$ python -q
>>> import numpy as np
>>> import numpy.linalg as la
>>> np.set_printoptions(precision=2, suppress=True, linewidth=160, sign=" ")
>>> mat = np.loadtxt("mat.csv", delimiter=",")
>>> print(mat)
[[ 4.98 -8.86  7.15]
 [-1.33  1.83 -4.26]
 [-5.41  9.39 -6.45]
 [-1.69  2.37 -4.44]
 [ 1.39 -1.01  0.72]
 [ 3.61 -6.54  4.57]
 [-0.61  0.7  -1.33]
 [-4.55  8.48 -4.37]
 [ 3.58 -6.14  6.22]
 [-2.51  3.92 -3.15]
 [ 1.18 -1.34  1.82]
 [ 0.35 -0.51 -1.49]
 [-0.71  0.75  0.15]
 [ 0.32 -1.88 -0.71]
 [ 0.12 -0.69  0.68]
 [-4.62  8.86 -4.07]
 [-2.29  4.58 -1.58]
 [ 1.77 -3.36  5.14]
 [ 2.12 -4.17 -0.11]
 [-2.9   5.35 -3.18]
 [-2.93  5.41 -4.65]
 [-1.58  2.81 -1.16]]
>>> Xs = mat - mat.mean(axis=0)
>>> evecs = la.svd(Xs)[2][:2]
>>> B = Xs - Xs @ evecs.T @ evecs
>>> print(np.diag(evecs.T @ evecs))
[ 0.2   0.81  0.99]
>>> round(float(la.norm(B) / la.norm(Xs)), 2)
0.04
>>> (Xs @ evecs.T).std(axis=0)
array([ 6.56,  1.36])
>>> E = np.loadtxt("run6.csv", delimiter=",")
>>> print(E)
[[ 1.  0.  0.  0.]
 [ 0.  0.  1.  0.]
 [ 0.  0.  0.  1.]
 [ 0.  1.  0.  0.]]
>>> print(np.flatnonzero(la.matrix_power((E != 0) + (E.T != 0) + np.eye(4), 4)[2]))
[ 1  2  3]
>>> print((E != 0).astype(int))
[[ 1  0  0  0]
 [ 0  0  1  0]
 [ 0  0  0  1]
 [ 0  1  0  0]]
>>> (la.matrix_power((E != 0) + (E.T != 0) + np.eye(4), 4) > 0).astype(int)
array([[ 1,  0,  0,  0],
       [ 0,  1,  1,  1],
       [ 0,  1,  1,  1],
       [ 0,  1,  1,  1]])
>>> round(la.det(E), 2)
np.float64(1.0)
>>> np.sort(la.eigvals(E).real)
array([-0.5, -0.5,  1. ,  1. ])
>>> lab = mat[:, 1] > np.median(mat[:, 1])
>>> u = mat[lab].mean(axis=0) - mat[~lab].mean(axis=0)
>>> ((mat - mat.mean(axis=0)) @ u > 0).astype(int)
array([ 0,  1,  1,  1,  0,  0,  1,  1,  0,  1,  0,  0,  0,  0,  0,  1,  1,  0,  0,  1,  1,  1])
>>> np.argsort(-np.abs(u).round(6), kind="stable")
array([ 1,  2,  0])
>>> u
array([-4.48,  7.96, -5.44])
>>> x = np.array([-2, 0, 1, 2])
>>> E @ np.eye(4)[1]
array([ 0.,  0.,  0.,  1.])
>>> np.sign((E @ x).round(6))
array([-1.,  1.,  1.,  0.])
>>> E @ x
array([-2.,  1.,  2.,  0.])
>>> np.einsum("ij,j->i", E, x)
array([-2.,  1.,  2.,  0.])
>>> (E * x).sum(axis=1)
array([-2.,  1.,  2.,  0.])
>>> E * x
array([[-2.,  0.,  0.,  0.],
       [-0.,  0.,  1.,  0.],
       [-0.,  0.,  0.,  2.],
       [-0.,  0.,  0.,  0.]])
>>> E @ (2 * x)
array([-4.,  2.,  4.,  0.])
>>> la.norm(E @ x) <= la.norm(E, 2) * la.norm(x) + 1e-9
np.True_
>>> (E @ x).argmax()
np.int64(2)
>>> print(np.round(la.det(E), 2))
1.0
>>> la.determinant(E)
Traceback (most recent call last):
  File "<python-input-34>", line 1, in <module>
    la.determinant(E)
    ^^^^^^^^^^^^^^
AttributeError: module 'numpy.linalg' has no attribute 'determinant'
>>> np.sort(np.abs(la.eigvals(E)))
array([ 1.,  1.,  1.,  1.])
>>> E.inv()
Traceback (most recent call last):
  File "<python-input-36>", line 1, in <module>
    E.inv()
    ^^^^^
AttributeError: 'numpy.ndarray' object has no attribute 'inv'
>>> O, _ = la.qr(np.array([[1.0, -1.3, -2.7, -2.0, 0.7, 0.0],
...     [-0.4, 0.7, -0.2, -1.1, 0.0, 0.0],
...     [-0.8, 1.6, -0.7, -0.8, -0.3, -1.4],
...     [1.8, -0.7, 1.4, 0.1, -0.5, -0.4],
...     [-0.7, -0.1, 1.1, 1.5, 0.8, 1.6],
...     [1.2, -0.1, -0.2, -0.3, 1.6, 0.6]]))
>>> M = -3 * O
>>> M
array([[ 1.14, -1.27,  2.2 , -0.3 ,  0.25,  1.05],
       [-0.45,  0.83,  0.34, -2.31,  1.61, -0.25],
       [-0.91,  2.03,  1.02,  0.51, -0.54,  1.57],
       [ 2.05,  0.68, -1.31, -0.89, -0.58,  1.24],
       [-0.8 , -0.94, -1.1 ,  0.57,  1.61,  1.83],
       [ 1.36,  1.12,  0.27,  1.48,  1.77, -0.69]])
>>> E[:, 0] @ E[:, 2]
np.float64(0.0)
>>> print(la.norm(E, axis=0))
[ 1.  1.  1.  1.]
>>> la.pinv(E)
array([[ 1.,  0.,  0.,  0.],
       [ 0.,  0.,  0.,  1.],
       [ 0.,  1.,  0.,  0.],
       [ 0.,  0.,  1.,  0.]])
